% python3 -q
>>> import numpy as np
>>> import numpy.linalg as la
>>> np.set_printoptions(precision=1, suppress=True, linewidth=140, legacy="1.25")
>>> def rnd(a):
...     return np.round(a, 1) + 0
... 
>>> M = np.load("data.npy")
>>> M
array([[0, 0, 3, 3],
       [0, 0, 2, 1],
       [0, 0, 0, 0],
       [0, 0, 0, 0]])
>>> rnd(la.norm(M, axis=0))
array([0. , 0. , 3.6, 3.2])
>>> rnd(la.norm(M, 1)), rnd(la.norm(M, np.inf))
(5.0, 6.0)
>>> rnd(la.norm(M, "nuc"))
5.4
>>> rnd(la.norm(M[3], 1)), rnd(la.norm(M[3], np.inf))
(0.0, 0.0)
>>> rnd(la.norm(M, axis=1))
array([4.2, 2.2, 0. , 0. ])
>>> left, sig, vt = la.svd(M)
>>> rnd(sig)
array([4.8, 0.6, 0. , 0. ])
>>> other = left[:, :2] @ np.diag(sig[:2]) @ vt[:2]
>>> rnd(la.norm(M - other, 2)), sig[2]
(0.0, 0.0)
>>> la.matrix_rank(other)
2
>>> rnd(la.det(M[::-1]))
0.0
>>> rnd(la.eigvals(M).sum().real)
0.0
>>> np.poly(M)
array([1., 0., 0., 0., 0.])
>>> np.einsum("ii->", M)
0
>>> X = np.array([[1.3, 1.7, 0.4, 1.2, 2.0],
...     [-0.8, 1.3, 1.8, -1.9, -20.0],
...     [0.8, -0.2, 0.0, -0.1, 2.0],
...     [-0.7, 0.2, -0.3, 0.8, 16.0],
...     [0.5, 0.3, 1.3, 1.6, -18.0],
...     [-0.5, -0.3, -2.6, -2.3, -10.0],
...     [-2.3, 0.9, -0.7, 0.2, -6.0],
...     [-1.2, -0.1, -0.4, 1.6, -22.0],
...     [-0.4, -1.7, -0.2, -0.7, -4.0],
...     [1.3, -0.8, -1.7, 0.8, 20.0],
...     [0.4, -0.3, 0.6, 0.8, 2.0],
...     [-0.8, -0.7, 0.2, -2.5, -12.0]])
>>> X
array([[  1.3,   1.7,   0.4,   1.2,   2. ],
       [ -0.8,   1.3,   1.8,  -1.9, -20. ],
       [  0.8,  -0.2,   0. ,  -0.1,   2. ],
       [ -0.7,   0.2,  -0.3,   0.8,  16. ],
       [  0.5,   0.3,   1.3,   1.6, -18. ],
       [ -0.5,  -0.3,  -2.6,  -2.3, -10. ],
       [ -2.3,   0.9,  -0.7,   0.2,  -6. ],
       [ -1.2,  -0.1,  -0.4,   1.6, -22. ],
       [ -0.4,  -1.7,  -0.2,  -0.7,  -4. ],
       [  1.3,  -0.8,  -1.7,   0.8,  20. ],
       [  0.4,  -0.3,   0.6,   0.8,   2. ],
       [ -0.8,  -0.7,   0.2,  -2.5, -12. ]])
>>> # column 4 is much longer than the rest
>>> Xs = (X - X.mean(axis=0)) / X.std(axis=0)
>>> rnd(Xs.std(axis=0))
array([1., 1., 1., 1., 1.])
>>> np.argwhere(np.abs(Xs) > 2)
array([[5, 2],
       [6, 0]])
>>> beta = la.lstsq(np.delete(Xs, 3, axis=1), Xs[:, 3])[0]
>>> np.abs(beta).argmax()
3
>>> rnd(beta)
array([0.2, 0.2, 0.2, 0.3])
>>> t = np.radians(180)
>>> r_ = np.eye(5)
>>> r_[3, 3] = r_[1, 1] = np.cos(t)
>>> r_[3, 1], r_[1, 3] = -np.sin(t), np.sin(t)
>>> rnd(r_)
array([[ 1.,  0.,  0.,  0.,  0.],
       [ 0., -1.,  0.,  0.,  0.],
       [ 0.,  0.,  1.,  0.,  0.],
       [ 0.,  0.,  0., -1.,  0.],
       [ 0.,  0.,  0.,  0.,  1.]])
>>> other = X @ r_.T
>>> np.abs(other - X).max(axis=0)
array([0. , 3.4, 0. , 5. , 0. ])
>>> np.allclose(X @ X.T, other @ other.T)
True
>>> rnd(la.det(r_)), np.trace(r_)
(1.0, 1.0)
>>> f = np.array([-2, 0, 1, -1, -2, 0, -1, 2])
>>> F = 4 * np.eye(8) + np.outer(f, f)
>>> F
array([[ 8.,  0., -2.,  2.,  4.,  0.,  2., -4.],
       [ 0.,  4.,  0.,  0.,  0.,  0.,  0.,  0.],
       [-2.,  0.,  5., -1., -2.,  0., -1.,  2.],
       [ 2.,  0., -1.,  5.,  2.,  0.,  1., -2.],
       [ 4.,  0., -2.,  2.,  8.,  0.,  2., -4.],
       [ 0.,  0.,  0.,  0.,  0.,  4.,  0.,  0.],
       [ 2.,  0., -1.,  1.,  2.,  0.,  5., -2.],
       [-4.,  0.,  2., -2., -4.,  0., -2.,  8.]])
>>> # 3 blocks once reordered
>>> (la.matrix_power((F != 0) + (F.T != 0) + np.eye(8), 8) > 0).astype(int)
array([[1, 0, 1, 1, 1, 0, 1, 1],
       [0, 1, 0, 0, 0, 0, 0, 0],
       [1, 0, 1, 1, 1, 0, 1, 1],
       [1, 0, 1, 1, 1, 0, 1, 1],
       [1, 0, 1, 1, 1, 0, 1, 1],
       [0, 0, 0, 0, 0, 1, 0, 0],
       [1, 0, 1, 1, 1, 0, 1, 1],
       [1, 0, 1, 1, 1, 0, 1, 1]])
>>> f, v = F[6], F[1]
>>> f @ v
0.0
>>> p = (f @ v) / (f @ f) * f
>>> p
array([ 0.,  0., -0.,  0.,  0.,  0.,  0., -0.])
>>> (v - p) @ f
0.0
>>> rnd(la.norm(f + v) ** 2 + la.norm(f - v) ** 2)
110.0
>>> w1 = np.array([[-8, 3, -5], [0, 3, 7], [-8, -6, -4], [8, 2, 2]])
>>> beta = np.array([-3, 3, 2])
>>> hid = np.maximum(M @ w1 + beta, 0)
>>> hid
array([[0, 0, 0],
       [0, 0, 0],
       [0, 3, 2],
       [0, 3, 2]])
>>> la.matrix_rank(hid)
1
>>> (hid > 0).mean(axis=0)
array([0. , 0.5, 0.5])
>>> W2 = np.array([[3, -5], [4, 3], [-1, -4]])
>>> w1 @ W2
array([[ -7,  69],
       [  5, -19],
       [-44,  38],
       [ 30, -42]])
>>> (hid @ W2).round(6).argmax(axis=1)
array([0, 0, 0, 0])
>>> cov = hid.T @ hid
>>> rnd(la.eigvalsh(cov)[::-1])
array([26.,  0.,  0.])
>>> (hid @ hid.T).shape
(4, 4)
>>> np.allclose(cov, cov.T)
True
>>> K = np.loadtxt("case16.csv", delimiter=",")
>>> K
array([[-3.1, -1.3,  1.3,  1.6, -0.6, -5. ,  0.2,  3.7, -4.4, -1.5, -1.1, -4.3,  0.6, -2.1],
       [ 3.8,  3.5, -0.3,  2.5, -1.7,  3.9,  3.7,  2. , -1.7, -0.7,  0.8,  1.9, -1.5, -4.6],
       [ 0.6, -0.7,  0.2,  0.6, -1.8,  1.4,  3.4,  4.2, -3.1, -3.9, -1.8, -0.6,  1.9, -5.7],
       [ 3.3, -3.7, -1.2,  1.8, -0.9, -1.4, -3.7, -0.2, -2.3,  4.6,  3.2,  2.8, -3.1,  0.3],
       [-6.7, -0.8,  1.2,  2.4, -0.2,  0.1,  0.9, -4.5, -1.6,  2.7, -2.7, -0.1,  2.1, -2.2],
       [-0.6,  2. ,  4.8,  2.4,  1.2,  1.1,  3.8,  1.3,  2.3,  0.7,  3.1,  5.6,  0.2, -0.9],
       [-1.8, -4.5,  1.7,  0.8, -3.3,  1.2, -5. ,  4.6,  0. ,  1.8, -1.4, -1.4, -1.3, -2.3],
       [ 1.4,  2.2,  1.6,  8.2, -0.5,  0.2, -1.1, -1. ,  2.6,  0.1, -2.9, -0.9, -1.2, -1.7],
       [ 1.4,  2.8, -0.9, -1.9, -2. , -2.6, -1.9,  5.7,  4.2, -2.5,  3.2,  0.6,  0.9,  2. ],
       [ 2.3, -4.7,  0.5,  2.2,  3.7,  0.1, -1.6, -3.6, -3.6, -3.6, -0.3, -0.8,  3.2, -1.2],
       [-4.7,  2.9, -0.8, -2.5,  2. , -5.2, -2.1, -2.4,  2.5,  2.6,  2. ,  0.4, -1.7, -1.4]])
>>> T = K.reshape(11, 2, -1)
>>> np.swapaxes(T, 1, 2)[7]
array([[ 1.4, -1. ],
       [ 2.2,  2.6],
       [ 1.6,  0.1],
       [ 8.2, -2.9],
       [-0.5, -0.9],
       [ 0.2, -1.2],
       [-1.1, -1.7]])
>>> T[:, 0]
array([[-3.1, -1.3,  1.3,  1.6, -0.6, -5. ,  0.2],
       [ 3.8,  3.5, -0.3,  2.5, -1.7,  3.9,  3.7],
       [ 0.6, -0.7,  0.2,  0.6, -1.8,  1.4,  3.4],
       [ 3.3, -3.7, -1.2,  1.8, -0.9, -1.4, -3.7],
       [-6.7, -0.8,  1.2,  2.4, -0.2,  0.1,  0.9],
       [-0.6,  2. ,  4.8,  2.4,  1.2,  1.1,  3.8],
       [-1.8, -4.5,  1.7,  0.8, -3.3,  1.2, -5. ],
       [ 1.4,  2.2,  1.6,  8.2, -0.5,  0.2, -1.1],
       [ 1.4,  2.8, -0.9, -1.9, -2. , -2.6, -1.9],
       [ 2.3, -4.7,  0.5,  2.2,  3.7,  0.1, -1.6],
       [-4.7,  2.9, -0.8, -2.5,  2. , -5.2, -2.1]])
>>> f, v = K[5], K[0]
>>> rnd(f @ v)
-28.0
>>> rnd(f @ f)
99.5
>>> p = (f @ v) / (f @ f) * f
>>> rnd(la.norm(f + v) ** 2 + la.norm(f - v) ** 2)
400.5
>>> arr = np.load("m.npy")
>>> arr
array([[ 3,  3,  3,  3,  3,  3],
       [ 3,  6,  6,  6,  6,  6],
       [ 3,  6,  9,  9,  9,  9],
       [ 3,  6,  9, 12, 12, 12],
       [ 3,  6,  9, 12, 15, 15],
       [ 3,  6,  9, 12, 15, 18]])
>>> # symmetric, so the eigenvalues are real
>>> rng = np.random.default_rng(3047)
>>> labels = rng.permutation(6)
>>> labels
array([0, 4, 2, 3, 1, 5])
>>> other = arr[labels][:, labels]
>>> other
array([[ 3,  3,  3,  3,  3,  3],
       [ 3, 15,  9, 12,  6, 15],
       [ 3,  9,  9,  9,  6,  9],
       [ 3, 12,  9, 12,  6, 12],
       [ 3,  6,  6,  6,  6,  6],
       [ 3, 15,  9, 12,  6, 18]])
>>> np.trace(other)
63
>>> rnd(np.sort(np.abs(la.eigvals(other))))
array([ 0.8,  1. ,  1.3,  2.3,  6. , 51.6])
>>> np.allclose(arr @ arr.T, arr.T @ arr)
True
>>> rnd(np.abs(la.eigvals(arr)).max())
51.6
>>> rnd(np.sort(np.abs(la.eigvals(arr))))
array([ 0.8,  1. ,  1.3,  2.3,  6. , 51.6])
>>> f = np.array([1, -3])
>>> np.convolve(arr[2], f)
array([  3,  -3,  -9, -18, -18, -18, -27])
>>> np.polyval(f, arr[2])
array([0, 3, 6, 6, 6, 6])
>>> np.array([np.convolve(row, f, "same") for row in arr])
array([[  3,  -6,  -6,  -6,  -6,  -6],
       [  3,  -3, -12, -12, -12, -12],
       [  3,  -3,  -9, -18, -18, -18],
       [  3,  -3,  -9, -15, -24, -24],
       [  3,  -3,  -9, -15, -21, -30],
       [  3,  -3,  -9, -15, -21, -27]])
>>> np.correlate(arr[2], arr[3], "full")
array([ 36, 108, 216, 315, 396, 450, 369, 270, 162,  81,  27])
>>> np.cross(arr[2, :3], arr[3, :3])
array([0, 0, 0])
>>> L = la.cholesky(arr)
>>> la.eigvalsh(arr).min() > 0
True
>>> rnd(L)
array([[1.7, 0. , 0. , 0. , 0. , 0. ],
       [1.7, 1.7, 0. , 0. , 0. , 0. ],
       [1.7, 1.7, 1.7, 0. , 0. , 0. ],
       [1.7, 1.7, 1.7, 1.7, 0. , 0. ],
       [1.7, 1.7, 1.7, 1.7, 1.7, 0. ],
       [1.7, 1.7, 1.7, 1.7, 1.7, 1.7]])
>>> rnd(np.prod(np.diag(L)) ** 2), rnd(la.det(arr))
(729.0, 729.0)
>>> rnd(arr / np.sqrt(np.outer(np.diag(arr), np.diag(arr))))
array([[1. , 0.7, 0.6, 0.5, 0.4, 0.4],
       [0.7, 1. , 0.8, 0.7, 0.6, 0.6],
       [0.6, 0.8, 1. , 0.9, 0.8, 0.7],
       [0.5, 0.7, 0.9, 1. , 0.9, 0.8],
       [0.4, 0.6, 0.8, 0.9, 1. , 0.9],
       [0.4, 0.6, 0.7, 0.8, 0.9, 1. ]])
>>> feats = np.load("x.npy")
>>> feats
array([[ 0,  1,  1,  0,  4, -1, -4, -4, -2,  4, -1,  1,  0, -4, -1],
       [-1,  0, -2,  2, -2,  2,  2,  5,  1,  2, -1, -2,  3,  0,  0],
       [-1,  2,  0,  5,  0,  2,  0,  0,  2, -6,  2, -1,  2, -5,  3],
       [ 0, -2, -5,  0,  0, -4, -4,  1,  3,  1,  3, -1, -4,  1, -1],
       [-4,  2,  0,  0,  0,  1, -2,  0, -3,  2,  2,  0,  5, -4, -1],
       [ 1, -2, -2,  4, -1,  0,  1,  1, -1,  5, -5,  3,  2, -2, -3],
       [ 4, -2,  0,  4,  2, -1,  0,  2,  6, -1, -3,  0,  3,  2, -4],
       [ 4, -5,  0, -1,  0, -1, -2,  0,  0,  4, -1, -2, -5, -1,  1],
       [ 2, -1, -2, -3,  3,  1, -6,  0,  0,  4,  1,  0,  5,  1, -3],
       [-4, -2,  6, -1, -2, -5,  1, -4, -4,  0,  3,  3, -2, -5,  3],
       [ 1,  1, -2, -3, -2,  5,  3,  1, -1, -3,  0,  1, -1,  4, -3],
       [-1,  2,  1,  1,  0, -3,  0,  2,  0, -3, -1,  0,  3,  2,  0],
       [ 0, -3, -2,  4, -5, -2, -3,  5, -5,  2,  1, -3,  0, -2,  1],
       [ 4,  0,  5, -1,  4,  2, -2,  1, -1,  5, -4, -2,  2,  0,  2],
       [ 1,  0, -3,  1,  1,  3,  4, -1,  3, -3,  3,  0, -1, -2,  0]])
>>> # skew-symmetric
>>> rank = la.matrix_rank(feats)
>>> rank
14
>>> ns = la.svd(feats)[2][rank:].T
>>> [int(la.matrix_rank(feats[:, :j + 1])) for j in range(15)]
[1, 2, 3, 4, 5, 6, 7, 8, 9, 10, 11, 12, 13, 14, 14]
